% ipython --no-banner

In [1]: import numpy as np

In [2]: np.set_printoptions(suppress=True, linewidth=200)

In [3]: m1 = np.array([[-8, 32, 8, -8, -16, -8, 32],
   ...:     [-1, 4, 1, -1, -2, -1, 4],
   ...:     [5, -20, -5, 5, 10, 5, -20],
   ...:     [5, -20, -5, 5, 10, 5, -20],
   ...:     [1, -4, -1, 1, 2, 1, -4],
   ...:     [-4, 16, 4, -4, -8, -4, 16]])

In [4]: Y = m1 / np.sqrt((m1 ** 2).mean(axis=1, keepdims=True))

In [5]: print(np.round(np.linalg.norm(Y, axis=1), 3))
[2.646 2.646 2.646 2.646 2.646 2.646]

In [6]: print(np.linalg.matrix_rank(Y) == np.linalg.matrix_rank(m1))
True

In [7]: print(Y[4].round(3))
[ 0.418 -1.673 -0.418  0.418  0.837  0.418 -1.673]

In [8]: left, sv, vt = np.linalg.svd(m1)

In [9]: print(sv.round(3) + 0)
[72.664  0.     0.     0.     0.     0.   ]

In [10]: Y = left[:, :1] @ np.diag(sv[:1]) @ vt[:1]

In [11]: print(round(float(np.linalg.norm(m1 - Y, 2)), 3), round(float(sv[1]), 3))
0.0 0.0

In [12]: def softmax(z):
    ...:     e = np.exp(z - z.max(axis=-1, keepdims=True))
    ...:     return e / e.sum(axis=-1, keepdims=True)
    ...: 

In [13]: print(np.round(softmax(10 * m1[1]), 3) + 0)
[0.  0.5 0.  0.  0.  0.  0.5]

In [14]: print(np.round(softmax(m1[1]), 3))
[0.003 0.483 0.024 0.003 0.001 0.003 0.483]

In [15]: print(np.round(softmax(m1[1] + 5), 3))
[0.003 0.483 0.024 0.003 0.001 0.003 0.483]

In [16]: att = m1 @ m1.T / np.sqrt(7)

In [17]: print(np.round(softmax(att + np.triu(np.full(att.shape, -np.inf), 1)), 3) + 0)
[[1.  0.  0.  0.  0.  0. ]
 [1.  0.  0.  0.  0.  0. ]
 [0.  0.  1.  0.  0.  0. ]
 [0.  0.  0.5 0.5 0.  0. ]
 [0.  0.  0.5 0.5 0.  0. ]
 [1.  0.  0.  0.  0.  0. ]]

In [18]: E = np.array([[1, 0, -2, 2, -3, 1, 2],
    ...:     [2, 1, 0, -2, 2, -3, 1],
    ...:     [1, 2, 1, 0, -2, 2, -3],
    ...:     [-3, 1, 2, 1, 0, -2, 2],
    ...:     [2, -3, 1, 2, 1, 0, -2],
    ...:     [-2, 2, -3, 1, 2, 1, 0],
    ...:     [0, -2, 2, -3, 1, 2, 1]])

In [19]: print(np.allclose(E @ E.T, E.T @ E))
True

In [20]: print((E @ E)[0])
[-15   5  -2  -7   2  -2  20]

In [21]: print(E @ np.ones(7))
[1. 1. 1. 1. 1. 1. 1.]

In [22]: J = np.array([[7, 4, 0, 8, 5], [7, 7, 2, 1, 1], [5, 9, 8, 3, 8]])

In [23]: J[1] = J[2]

In [24]: print(J)
[[7 4 0 8 5]
 [5 9 8 3 8]
 [5 9 8 3 8]]

In [25]: ang = np.radians(30)

In [26]: R = np.eye(5)

In [27]: R[2, 2] = R[1, 1] = np.cos(ang)

In [28]: R[2, 1], R[1, 2] = -np.sin(ang), np.sin(ang)

In [29]: print(R.round(3))
[[ 1.     0.     0.     0.     0.   ]
 [ 0.     0.866  0.5    0.     0.   ]
 [ 0.    -0.5    0.866  0.     0.   ]
 [ 0.     0.     0.     1.     0.   ]
 [ 0.     0.     0.     0.     1.   ]]

In [30]: Y = J @ R.T

In [31]: print(np.allclose(J @ J.T, Y @ Y.T))
True

In [32]: print(np.round(np.abs(Y - J).max(axis=0), 3))
[0.    2.794 5.572 0.    0.   ]

In [33]: print(np.linalg.cond(J) > 100)
True

In [34]: rk = np.linalg.matrix_rank(J)

In [35]: print(rk)
2

In [36]: ns = np.linalg.svd(J)[2][rk:].T

In [37]: print([int(np.linalg.matrix_rank(np.delete(J, i, axis=0))) for i in range(3)])
[1, 2, 2]

In [38]: print(ns.shape)
(5, 3)

In [39]: print(np.round(J @ ns, 3) + 0)
[[0. 0. 0.]
 [0. 0. 0.]
 [0. 0. 0.]]

In [40]: print([int(np.linalg.matrix_rank(J[:i])) for i in range(1, len(J) + 1)])
[1, 2, 2]

In [41]: print(np.allclose(J @ ns, 0))
True
